% python3 -q
>>> import numpy as np
>>> from numpy import linalg as LA
>>> np.set_printoptions(precision=2, suppress=True, linewidth=160, floatmode="fixed")
>>> mat = np.load("out14.npy")
>>> print(mat)
[[0.10 0.00]
 [0.00 0.10]]
>>> # triangular
>>> ev, evecs = LA.eig(mat)
>>> print(np.sort(LA.eigvals(LA.inv(mat))))
[10.00 10.00]
>>> print(np.sort(LA.eigvals(mat.T)))
[0.10 0.10]
>>> print(mat @ evecs[:, 0] - ev[0] * evecs[:, 0])
[0.00 0.00]
>>> print(np.round(np.prod(ev), 2))
0.01
>>> Lm = LA.cholesky(mat)
>>> print(Lm)
[[0.32 0.00]
 [0.00 0.32]]
>>> print(mat / np.sqrt(np.outer(np.diag(mat), np.diag(mat))))
[[1.00 0.00]
 [0.00 1.00]]
>>> print(np.round(np.prod(np.diag(Lm)) ** 2, 2), round(float(LA.det(mat)), 2))
0.01 0.01
>>> print(Lm @ Lm.T)
[[0.10 0.00]
 [0.00 0.10]]
>>> F = np.array([[0, 0, -2, -2], [0, 0, 0, 1], [0, 0, 0, -1], [0, 0, 0, 0]])
>>> # column 1 repeats column 0
>>> out = np.array([[-1, 2, -2], [2, 3, 2]])
>>> Z = np.kron(out, F)
>>> print(round(LA.norm(Z, 2), 2), round(LA.norm(out, 2) * LA.norm(F, 2), 2))
12.45 12.45
>>> r = LA.matrix_rank(F)
>>> print(r)
2
>>> N = LA.svd(F)[2][r:].T
>>> print([int(LA.matrix_rank(np.delete(F, i, axis=0))) for i in range(4)])
[1, 2, 2, 2]
>>> print([int(LA.matrix_rank(F[:i])) for i in range(1, len(F) + 1)])
[1, 2, 2, 2]
>>> print([int(LA.matrix_rank(F[:, :j + 1])) for j in range(4)])
[0, 0, 1, 2]
>>> print(np.argsort(-LA.norm(F, axis=0).round(6), kind="stable")[:3])
[3 2 0]
>>> print(LA.cond(F) > 100)
True
>>> ev, evecs = LA.eigh(mat)
>>> x0 = np.array([3, 0])
>>> print(round(x0 @ mat @ x0, 2))
0.9
>>> print(np.abs(mat).sum(axis=1).max(), np.abs(ev).max())
0.1 0.1
>>> print(LA.eigvalsh(mat[1:, 1:]))
[0.10]
>>> print(round(float(x0 @ mat @ x0 / (x0 @ x0)), 2), ev[0], ev[-1])
0.1 0.1 0.1
>>> print(evecs * np.maximum(ev, 0) @ evecs.T)
[[0.10 0.00]
 [0.00 0.10]]
>>> print(np.allclose(mat @ mat.T, mat.T @ mat))
True
>>> print(np.trace(mat))
0.2
>>> print(round(float(LA.det(mat)), 2))
0.01
>>> print(LA.matrix_power(mat, 2))
[[0.01 0.00]
 [0.00 0.01]]
>>> print((mat - mat.T) / 2)
[[0.00 0.00]
 [0.00 0.00]]
>>> print(np.sort(np.abs(LA.eigvals(mat))))
[0.10 0.10]
>>> K = np.load("a.npy")
>>> print(K)
[[ -4  -8  -8   8]
 [  5   2   2   2]
 [ -9  -2  -2  -6]
 [  1 -10 -10  16]
 [-12  -8  -8   0]]
>>> # null space of dimension 2
>>> print([round(float(x), 2) for x in LA.svd(K, compute_uv=False)[:3]])
[27.44, 18.61, 0.0]
>>> print(round(float(LA.norm(K, 2) / LA.norm(K)), 2))
0.83
>>> print(K.shape)
(5, 4)
>>> print(np.unravel_index(np.abs(K).argmax(), K.shape))
(np.int64(3), np.int64(3))
>>> print(np.round(LA.svd(K, compute_uv=False), 2) + 0)
[27.44 18.61  0.00  0.00]
>>> print(np.abs(K).max())
16
>>> r0 = np.array([0, -2])
>>> print(np.polyval(r0, K[4]))
[-2 -2 -2 -2]
>>> print(np.unique(K.round(6), axis=0).shape)
(5, 4)
>>> print(np.round(K @ LA.pinv(K) @ K, 2) + 0)
[[ -4.00  -8.00  -8.00   8.00]
 [  5.00   2.00   2.00   2.00]
 [ -9.00  -2.00  -2.00  -6.00]
 [  1.00 -10.00 -10.00  16.00]
 [-12.00  -8.00  -8.00   0.00]]
>>> print(np.allclose(K[:-1].T @ LA.lstsq(K[:-1].T, K[-1])[0], K[-1]))
True
>>> print(LA.lstsq(K[:-1].T, K[-1])[2])
2
>>> arr = np.diag(np.array([-9, 0, 7]))
>>> print(arr)
[[-9  0  0]
 [ 0  0  0]
 [ 0  0  7]]
>>> print(np.round(LA.eigvalsh(arr).min(), 2))
-9.0
>>> try:
...     LA.cholesky(arr)
... except LA.LinAlgError as e:
...     print(repr(e))
... 
LinAlgError('Matrix is not positive definite')
>>> print(np.all(LA.eigvalsh(arr) > 0))
False
>>> print([round(float(LA.det(arr[:i, :i])), 2) + 0 for i in range(1, 4)])
[-9.0, 0.0, 0.0]
>>> print(arr @ arr)
[[81  0  0]
 [ 0  0  0]
 [ 0  0 49]]
>>> print((LA.matrix_power((arr != 0) + (arr.T != 0) + np.eye(3), 3) > 0).astype(int))
[[1 0 0]
 [0 1 0]
 [0 0 1]]
>>> print((arr != 0).astype(int))
[[1 0 0]
 [0 0 0]
 [0 0 1]]
>>> print(np.flatnonzero(LA.matrix_power((arr != 0) + (arr.T != 0) + np.eye(3), 3)[2]))
[2]
>>> X = np.load("layer12.npy")
>>> print(X)
[[ 1  0  0]
 [-3 -3  0]
 [ 1  2 -3]]
>>> # triangular, det is the product of the diagonal
>>> print(np.sort(LA.eigvals(X)))
[-3.00 -3.00  1.00]
>>> print([int(LA.matrix_rank(LA.matrix_power(X, p))) for p in range(1, 4)])
[3, 3, 3]
>>> print(X @ X)
[[  1   0   0]
 [  6   9   0]
 [ -8 -12   9]]
>>> out = np.array([[5, -2], [-2, 1], [-5, -2]])
>>> print(np.einsum("ij,ij->i", X, X))
[ 1 18 14]
>>> J = np.loadtxt("data.csv", delimiter=",")
>>> print(J)
[[-0.55 -0.29  0.78]
 [ 0.07 -0.95 -0.30]
 [ 0.83 -0.11  0.55]]
>>> x0 = np.array([4, 9, -9])
>>> print(round(LA.det(J), 2))
1.0
>>> print([p for p in range(1, 25) if np.allclose(LA.matrix_power(J, p), np.eye(3))])
[]
>>> print(np.sort(np.abs(np.degrees(np.angle(LA.eigvals(J))))))
[  0.00 168.30 168.30]
>>> print(3 - LA.matrix_rank(J - np.eye(3), tol=1e-8))
1
